$ python -q
>>> import numpy as np
>>> np.set_printoptions(suppress=True, linewidth=100)
>>> K = np.load("test14.npy")
>>> K.round(1) + 0
array([[-1.4, -2.7, -2.5],
       [-0.5, -0.9, -1.2],
       [-0.3, -0.5, -0.9],
       [ 0. ,  0. ,  0. ],
       [ 0. ,  0. ,  0. ],
       [ 0.1,  0.1,  0.5],
       [ 0.3,  0.6,  1. ],
       [ 0.8,  1.7,  1.8],
       [ 1.5,  3. ,  2.6],
       [ 3. ,  5.9,  4.4]])
>>> th = np.radians(15)
>>> R = np.eye(3)
>>> R[0, 0] = R[1, 1] = np.cos(th)
>>> R[0, 1], R[1, 0] = -np.sin(th), np.sin(th)
>>> R.round(1)
array([[ 1. , -0.3,  0. ],
       [ 0.3,  1. ,  0. ],
       [ 0. ,  0. ,  1. ]])
>>> M2 = K @ R.T
>>> print(np.round(np.abs(M2 - K).max(axis=0), 1))
[1.6 0.6 0. ]
>>> J = np.load("dump.npy")
>>> J
array([[ 1, -1,  1,  2],
       [-1,  1, -1, -2],
       [ 1, -1,  1,  2],
       [ 2, -2,  2,  4]])
>>> Uu, sigma, Vh = np.linalg.svd(J, full_matrices=False)
>>> Uu.shape, sigma.shape, Vh.shape
((4, 4), (4,), (4, 4))
>>> print(np.round(sigma / sigma[0], 1) + 0)
[1. 0. 0. 0.]
>>> (sigma > 1e-8).sum()
np.int64(1)
>>> np.cumsum(sigma ** 2) / np.sum(sigma ** 2)
array([1., 1., 1., 1.])
>>> sigma.round(1) + 0
array([7., 0., 0., 0.])
>>> np.round(Uu.T @ Uu, 1) + 0
array([[1., 0., 0., 0.],
       [0., 1., 0., 0.],
       [0., 0., 1., 0.],
       [0., 0., 0., 1.]])
>>> np.allclose(Uu * sigma @ Vh, J)
True
>>> np.round(Vh @ Vh.T, 1) + 0
array([[1., 0., 0., 0.],
       [0., 1., 0., 0.],
       [0., 0., 1., 0.],
       [0., 0., 0., 1.]])
>>> r = np.linalg.matrix_rank(J)
>>> r
np.int64(1)
>>> N = np.linalg.svd(J)[2][r:].T
>>> N.shape
(4, 3)
>>> np.allclose(J @ N, 0)
True
>>> np.linalg.matrix_rank(J.T @ J), np.linalg.matrix_rank(J @ J.T)
(np.int64(1), np.int64(1))
>>> np.round(N @ N.T, 1)
array([[ 0.9,  0.1, -0.1, -0.3],
       [ 0.1,  0.9,  0.1,  0.3],
       [-0.1,  0.1,  0.9, -0.3],
       [-0.3,  0.3, -0.3,  0.4]])
>>> ev, evecs = np.linalg.eigh(J)
>>> np.round(evecs.T @ evecs, 1) + 0
array([[1., 0., 0., 0.],
       [0., 1., 0., 0.],
       [0., 0., 1., 0.],
       [0., 0., 0., 1.]])
>>> np.unique(ev.round(6) + 0, return_counts=True)[1]
array([3, 1])
>>> ev.round(1) + 0
array([0., 0., 0., 7.])
>>> np.round(np.linalg.eigvalsh(J + -2 * np.eye(4)), 1)
array([-2., -2., -2.,  5.])
>>> print(np.round(np.linalg.eigvalsh(J @ J), 1) + 0)
[ 0.  0.  0. 49.]
>>> np.linalg.matrix_rank(J, rtol=0.1)
np.int64(1)
>>> [round(float(x), 1) for x in np.linalg.svd(J, compute_uv=False)[:3]]
[7.0, 0.0, 0.0]
>>> np.argsort(-np.linalg.norm(J, axis=0).round(6), kind="stable")[:3]
array([3, 0, 1])
>>> round(float(np.linalg.norm(J, 2) / np.linalg.norm(J)), 1)
1.0
>>> mat = np.load("data.npy")
>>> print(mat)
[[ 2 -2  0  0]
 [-9  2  0  0]
 [ 0  0 -6 -4]
 [ 0  0 -4  6]]
>>> x = np.array([-2, -1, 0, 1])
>>> target = mat @ x
>>> target
array([-2, 16, -4,  6])
>>> np.round(np.linalg.solve(mat, -2 * target), 1)
array([ 4.,  2., -0., -2.])
>>> np.round(np.linalg.solve(mat, mat[:, 1]), 1)
array([-0.,  1., -0.,  0.])
>>> np.round(np.linalg.solve(mat, target), 1)
array([-2., -1., -0.,  1.])
>>> ev, evecs = np.linalg.eig(mat)
>>> round(np.prod(ev), 1)
np.float64(728.0)
>>> feats = np.load("m.npy")
>>> print(feats.round(1))
[[0.5 0.2 0.2]
 [0.  0.6 0.4]
 [0.2 0.2 0.6]]
>>> np.round(np.poly(feats), 1)
array([ 1. , -1.7,  0.8, -0.1])
>>> print(round(float(np.linalg.eigvals(feats).sum().real), 1))
1.7
>>> round(np.linalg.det(feats[::-1]), 1)
np.float64(-0.1)
>>> round(float(np.linalg.det(2 * feats)), 1), round(float(np.linalg.det(feats)), 1)
(1.0, 0.1)
>>> np.round(np.linalg.eigvals(feats), 1)
array([0.4+0.1j, 0.4-0.1j, 1. +0.j ])
>>> np.round(np.kron(np.eye(2, dtype=int), feats), 1)
array([[0.5, 0.2, 0.2, 0. , 0. , 0. ],
       [0. , 0.6, 0.4, 0. , 0. , 0. ],
       [0.2, 0.2, 0.6, 0. , 0. , 0. ],
       [0. , 0. , 0. , 0.5, 0.2, 0.2],
       [0. , 0. , 0. , 0. , 0.6, 0.4],
       [0. , 0. , 0. , 0.2, 0.2, 0.6]])
>>> round(float(np.einsum("ij,ji->", feats, feats)), 1)
1.2
>>> feats @ np.ones(3)
array([1., 1., 1.])
>>> feats.sum(axis=1)
array([1., 1., 1.])
>>> p = np.eye(3)[2]
>>> for _ in range(7):
...     p = p @ feats
...     print(p.round(1))
... 
[0.2 0.2 0.6]
[0.2 0.3 0.5]
[0.2 0.3 0.5]
[0.2 0.3 0.5]
[0.2 0.3 0.5]
[0.2 0.3 0.5]
[0.2 0.3 0.5]
>>> Uu, sigma, Vh = np.linalg.svd(feats, full_matrices=False)
>>> print(np.round(Vh @ Vh.T, 1) + 0)
[[1. 0. 0.]
 [0. 1. 0.]
 [0. 0. 1.]]
>>> Uu.shape, sigma.shape, Vh.shape
((3, 3), (3,), (3, 3))
>>> np.allclose(Uu * sigma @ Vh, feats)
True
>>> (sigma > 1e-8).sum()
np.int64(3)
>>> np.round(np.abs(Vh[0]), 1)
array([0.4, 0.6, 0.7])
>>> np.abs(Uu[:, 0]).round(6).argmax()
np.int64(1)
>>> np.round(sigma / sigma[0], 1)
array([1. , 0.4, 0.3])
>>> def softmax(z):
...     e = np.exp(z - z.max(axis=-1, keepdims=True))
...     return e / e.sum(axis=-1, keepdims=True)
... 
>>> np.round(softmax(mat).sum(axis=1), 1)
array([1., 1., 1., 1.])
>>> scores = mat @ mat.T / np.sqrt(4)
>>> np.round(softmax(scores), 1) + 0
array([[1., 0., 0., 0.],
       [0., 1., 0., 0.],
       [0., 0., 1., 0.],
       [0., 0., 0., 1.]])
>>> F = np.loadtxt("run12.csv", delimiter=",")
>>> F.round(1) + 0
array([[ 0. , -0.6,  0. ],
       [ 0. , -0.2,  0. ],
       [ 0. ,  0.5,  0. ],
       [ 0.1,  1. ,  0.1],
       [ 0.1,  0.9,  0.1],
       [-0.1, -1. , -0.1],
       [ 0.1,  1. ,  0.1],
       [ 0.2,  1. ,  0.2],
       [-0.2, -1. , -0.2],
       [ 0. , -0.3,  0. ],
       [-0.3, -1. , -0.3],
       [ 0.2,  1. ,  0.2],
       [ 0. ,  0. ,  0. ],
       [ 0.1,  0.9,  0.1],
       [-0.1, -1. , -0.1],
       [ 0. ,  0.5,  0. ],
       [ 0. , -0.5,  0. ],
       [-0.1, -1. , -0.1],
       [ 0. , -0.7,  0. ],
       [ 0. , -0.2,  0. ],
       [ 0.2,  1. ,  0.2],
       [ 0. ,  0.3,  0. ],
       [-0.1, -1. , -0.1],
       [ 0. , -0.2,  0. ],
       [ 0. ,  0.3,  0. ],
       [ 0. , -0.5,  0. ],
       [ 0. , -0.2,  0. ]])
>>> Uu, sigma, Vh = np.linalg.svd(K)
>>> np.argmax(sigma[:-1] / (sigma[1:] + 1e-6)) + 1
np.int64(2)
>>> M2 = Uu[:, :2] @ np.diag(sigma[:2]) @ Vh[:2]
>>> print(np.round(np.linalg.norm(K - M2) / np.linalg.norm(K), 1))
0.0
>>> M2.round(1) + 0
array([[-1.4, -2.7, -2.5],
       [-0.5, -0.9, -1.2],
       [-0.3, -0.5, -0.9],
       [ 0. ,  0. ,  0. ],
       [ 0. ,  0. ,  0. ],
       [ 0.1,  0.1,  0.5],
       [ 0.3,  0.6,  1. ],
       [ 0.8,  1.7,  1.8],
       [ 1.5,  3. ,  2.6],
       [ 3. ,  5.9,  4.4]])
>>> M = np.array([[0, -2, 1, -3], [2, 0, 7, -3], [-1, -7, 0, 7], [3, 3, -7, 0]])
>>> O, evecs = np.linalg.qr(M[:, :2])[0], np.linalg.qr(M[:, 2:])[0]
>>> sigma = np.linalg.svd(O.T @ evecs, compute_uv=False)
>>> sigma.round(1) + 0
array([0.8, 0. ])
>>> (sigma > 0.9).sum()
np.int64(0)
>>> round(float(np.linalg.norm(O @ O.T - evecs @ evecs.T, 2)), 1)
1.0
>>> x = np.array([2, -2, 2, -2])
>>> x @ M @ x
np.int64(0)
>>> O = np.linalg.solve(np.eye(4) - M, np.eye(4) + M)
>>> np.round(np.linalg.det(O), 1)
np.float64(1.0)
>>> np.allclose(J[:-1].T @ np.linalg.lstsq(J[:-1].T, J[-1])[0], J[-1])
True
>>> np.round(J @ np.linalg.pinv(J) @ J, 1)
array([[ 1., -1.,  1.,  2.],
       [-1.,  1., -1., -2.],
       [ 1., -1.,  1.,  2.],
       [ 2., -2.,  2.,  4.]])
>>> np.abs(np.diag(np.linalg.qr(J)[1])) > 1e-9
array([ True, False, False, False])
>>> np.unique(J.round(6), axis=0).shape
(3, 4)
>>> X = np.load("mat.npy")
>>> X
array([[-4,  3, -4],
       [ 3, -1,  1],
       [-3,  5,  0]])
>>> u, r1 = X[0], X[1]
>>> print(u @ r1)
-19
>>> print(u @ u)
41
>>> p = (u @ r1) / (u @ u) * u
>>> round(np.linalg.norm(u + r1) ** 2 + np.linalg.norm(u - r1) ** 2, 1)
np.float64(104.0)
>>> np.outer(u, r1)
array([[-12,   4,  -4],
       [  9,  -3,   3],
       [-12,   4,  -4]])
>>> x = np.array([1, 1, 2])
>>> target = X @ x
>>> target
array([-9,  4,  2])
>>> np.round(np.linalg.solve(X, target + X[:, 0]), 1)
array([2., 1., 2.])
>>> np.round(np.linalg.solve(X.T, X[1]), 1)
array([-0.,  1.,  0.])
>>> np.round(np.linalg.solve(X, X[:, 2]), 1)
array([-0.,  0.,  1.])
>>> np.round(np.linalg.solve(X, 2 * target), 1)
array([2., 2., 4.])
>>> np.round(np.linalg.solve(X, target), 1)
array([1., 1., 2.])
>>> np.abs(X).max()
np.int64(5)
>>> print(X.sum(axis=0))
[-4  7 -3]
>>> np.zeros(3, 3)
Traceback (most recent call last):
  File "<python-input-113>", line 1, in <module>
    np.zeros(3, 3)
    ~~~~~~~~^^^^^^
TypeError: Cannot interpret '3' as a data type
>>> np.linalg.matrix_rank(X)
np.int64(3)
>>> np.count_nonzero(X)
np.int64(8)
>>> X.shape
(3, 3)
>>> X[3]
Traceback (most recent call last):
  File "<python-input-117>", line 1, in <module>
    X[3]
    ~^^^
IndexError: index 3 is out of bounds for axis 0 with size 3
>>> X.sum(axis=1)
array([-5,  3,  2])
>>> np.unravel_index(np.abs(X).argmax(), X.shape)
(np.int64(2), np.int64(1))
>>> X - X[0]
array([[ 0,  0,  0],
       [ 7, -4,  5],
       [ 1,  2,  4]])
>>> M2 = np.array([[4, 8], [7, -2], [-9, 4]])
>>> np.einsum("ij->j", X)
array([-4,  7, -3])
>>> np.einsum("ij,ij->i", X, X)
array([41, 11, 34])
>>> M2 @ X
Traceback (most recent call last):
  File "<python-input-124>", line 1, in <module>
    M2 @ X
    ~~~^~~
ValueError: matmul: Input operand 1 has a mismatch in its core dimension 0, with gufunc signature (n?,k),(k,m?)->(n?,m?) (size 3 is different from 2)
>>> M2.T @ X.T
array([[ 41,  -4,  23],
       [-54,  30, -34]])
>>> np.einsum("ik,kj->ji", X, M2)
array([[ 41,  -4,  23],
       [-54,  30, -34]])
>>> M2 = np.array([[-2], [-2], [0]])
>>> basis = np.array([[1, 0, 2, 0]])
>>> arr = M2 @ basis
>>> print(arr)
[[-2  0 -4  0]
 [-2  0 -4  0]
 [ 0  0  0  0]]
>>> Uu, sigma, Vh = np.linalg.svd(arr)
>>> np.argmax(sigma[:-1] / (sigma[1:] + 1e-6)) + 1
np.int64(1)
>>> sigma.round(1) + 0
array([6.3, 0. , 0. ])
>>> M2 = Uu[:, :1] @ np.diag(sigma[:1]) @ Vh[:1]
>>> np.linalg.matrix_rank(arr, rtol=0.05)
np.int64(1)
>>> np.linalg.matrix_rank(M2)
np.int64(1)
